$ ipython --no-banner

In [1]: import numpy as np

In [2]: np.set_printoptions(suppress=True, linewidth=140)

In [3]: def rd(a):
   ...:     return np.round(a, 3) + 0
   ...: 

In [4]: E = np.load("test9.npy")

In [5]: E
Out[5]: 
array([[ 2.2,  2. , -1.3, -0.1, -0.8, -0.2, -1.2, -0.6,  0.1],
       [ 0.6,  1.2, -0.1, -0.1,  1.5,  0.4, -0.7, -0.2, -0.4],
       [-1. , -1.2,  1.1,  0.5, -0.3, -0.2,  0.8,  0.1,  0.8],
       [ 0.2, -0.2, -1.5, -0.5, -1.3,  0.3, -1.2, -1. ,  2.2],
       [-1.5, -0.9, -2.4, -0.5,  0.7, -1.6,  0.5,  0.3, -0.4],
       [ 0.6, -1.1,  0.1, -1.5,  1.6, -0.1, -0.3,  0.8, -0.3],
       [ 0.5,  1.2, -0.6, -0.3, -0.2,  0.1, -0.9, -1. ,  0.5],
       [ 1.7,  0.4,  2. ,  0.2,  0.7,  0.2,  1.1, -1.6,  0.3],
       [-0.2,  0. ,  0.3,  0.3,  0.6, -2.2, -0.4, -0.4, -0.3],
       [-0.8, -0.2, -0.5, -1.7, -0.4, -1.2, -0.9,  2.3,  1.7],
       [-0.2, -0.6,  0.1, -1.6, -1.5,  0.5,  0.1, -1.4, -0.7]])

In [6]: hat = E @ np.linalg.solve(E.T @ E, E.T)

In [7]: rd(hat @ E[:, 5])
Out[7]: array([-0.2,  0.4, -0.2,  0.3, -1.6, -0.1,  0.1,  0.2, -2.2, -1.2,  0.5])

In [8]: rd(np.linalg.eigvalsh(hat))
Out[8]: array([0., 0., 1., 1., 1., 1., 1., 1., 1., 1., 1.])

In [9]: np.linalg.matrix_rank(np.eye(11) - hat)
Out[9]: np.int64(2)

In [10]: rd(np.trace(hat))
Out[10]: np.float64(9.0)

In [11]: vec = np.array([2, -1, -2, -2, -1, 2, 1, 1, 2])

In [12]: rhs = E @ vec

In [13]: try:
    ...:     np.linalg.solve(E, rhs)
    ...: except np.linalg.LinAlgError as e:
    ...:     print("failed:", e)
    ...: 
failed: Last 2 dimensions of the array must be square

In [14]: rd(np.linalg.pinv(E) @ E)
Out[14]: 
array([[1., 0., 0., 0., 0., 0., 0., 0., 0.],
       [0., 1., 0., 0., 0., 0., 0., 0., 0.],
       [0., 0., 1., 0., 0., 0., 0., 0., 0.],
       [0., 0., 0., 1., 0., 0., 0., 0., 0.],
       [0., 0., 0., 0., 1., 0., 0., 0., 0.],
       [0., 0., 0., 0., 0., 1., 0., 0., 0.],
       [0., 0., 0., 0., 0., 0., 1., 0., 0.],
       [0., 0., 0., 0., 0., 0., 0., 1., 0.],
       [0., 0., 0., 0., 0., 0., 0., 0., 1.]])

In [15]: rd(np.linalg.solve(E.T @ E, E.T @ rhs))
Out[15]: array([ 2., -1., -2., -2., -1.,  2.,  1.,  1.,  2.])

In [16]: rng = np.random.default_rng(48)

In [17]: rhs = rhs + 0.3 * rng.normal(size=11)

In [18]: rd(rhs)
Out[18]: array([ 3.908, -1.595, -1.542,  9.122, -0.151,  2.894,  1.358, -1.792, -7.876,  6.151,  3.22 ])

In [19]: coef, *_ = np.linalg.lstsq(E, rhs)

In [20]: rd(E.T @ (rhs - E @ coef))
Out[20]: array([0., 0., 0., 0., 0., 0., 0., 0., 0.])

In [21]: coef.round()
Out[21]: array([ 2., -1., -2., -2., -1.,  2.,  1.,  1.,  2.])

In [22]: z = rng.permutation(9)

In [23]: out = E[:, z] * rng.choice([-1, 1], 9)

In [24]: out
Out[24]: 
array([[-1.2,  0.1, -0.1,  2. ,  2.2,  1.3,  0.2,  0.6,  0.8],
       [-0.7, -0.4, -0.1,  1.2,  0.6,  0.1, -0.4,  0.2, -1.5],
       [ 0.8,  0.8,  0.5, -1.2, -1. , -1.1,  0.2, -0.1,  0.3],
       [-1.2,  2.2, -0.5, -0.2,  0.2,  1.5, -0.3,  1. ,  1.3],
       [ 0.5, -0.4, -0.5, -0.9, -1.5,  2.4,  1.6, -0.3, -0.7],
       [-0.3, -0.3, -1.5, -1.1,  0.6, -0.1,  0.1, -0.8, -1.6],
       [-0.9,  0.5, -0.3,  1.2,  0.5,  0.6, -0.1,  1. ,  0.2],
       [ 1.1,  0.3,  0.2,  0.4,  1.7, -2. , -0.2,  1.6, -0.7],
       [-0.4, -0.3,  0.3,  0. , -0.2, -0.3,  2.2,  0.4, -0.6],
       [-0.9,  1.7, -1.7, -0.2, -0.8,  0.5,  1.2, -2.3,  0.4],
       [ 0.1, -0.7, -1.6, -0.6, -0.2, -0.1, -0.5,  1.4,  1.5]])

In [25]: U, _, Vt = np.linalg.svd(E.T @ out)

In [26]: rd(np.linalg.lstsq(E, out)[0])
Out[26]: 
array([[ 0.,  0.,  0.,  0.,  1.,  0.,  0.,  0.,  0.],
       [ 0.,  0.,  0.,  1.,  0.,  0.,  0.,  0.,  0.],
       [ 0.,  0.,  0.,  0.,  0., -1.,  0.,  0.,  0.],
       [ 0.,  0.,  1.,  0.,  0.,  0.,  0.,  0.,  0.],
       [ 0.,  0.,  0.,  0.,  0.,  0.,  0.,  0., -1.],
       [ 0.,  0.,  0.,  0.,  0.,  0., -1.,  0.,  0.],
       [ 1.,  0.,  0.,  0.,  0.,  0.,  0.,  0.,  0.],
       [ 0.,  0.,  0.,  0.,  0.,  0.,  0., -1.,  0.],
       [ 0.,  1.,  0.,  0.,  0.,  0.,  0.,  0.,  0.]])

In [27]: rd(U @ Vt)
Out[27]: 
array([[ 0.,  0.,  0.,  0.,  1.,  0.,  0.,  0.,  0.],
       [ 0.,  0.,  0.,  1.,  0.,  0.,  0.,  0.,  0.],
       [ 0.,  0.,  0.,  0.,  0., -1.,  0.,  0.,  0.],
       [ 0.,  0.,  1.,  0.,  0.,  0.,  0.,  0.,  0.],
       [ 0.,  0.,  0.,  0.,  0.,  0.,  0.,  0., -1.],
       [ 0.,  0.,  0.,  0.,  0.,  0., -1.,  0.,  0.],
       [ 1.,  0.,  0.,  0.,  0.,  0.,  0.,  0.,  0.],
       [ 0.,  0.,  0.,  0.,  0.,  0.,  0., -1.,  0.],
       [ 0.,  1.,  0.,  0.,  0.,  0.,  0.,  0.,  0.]])
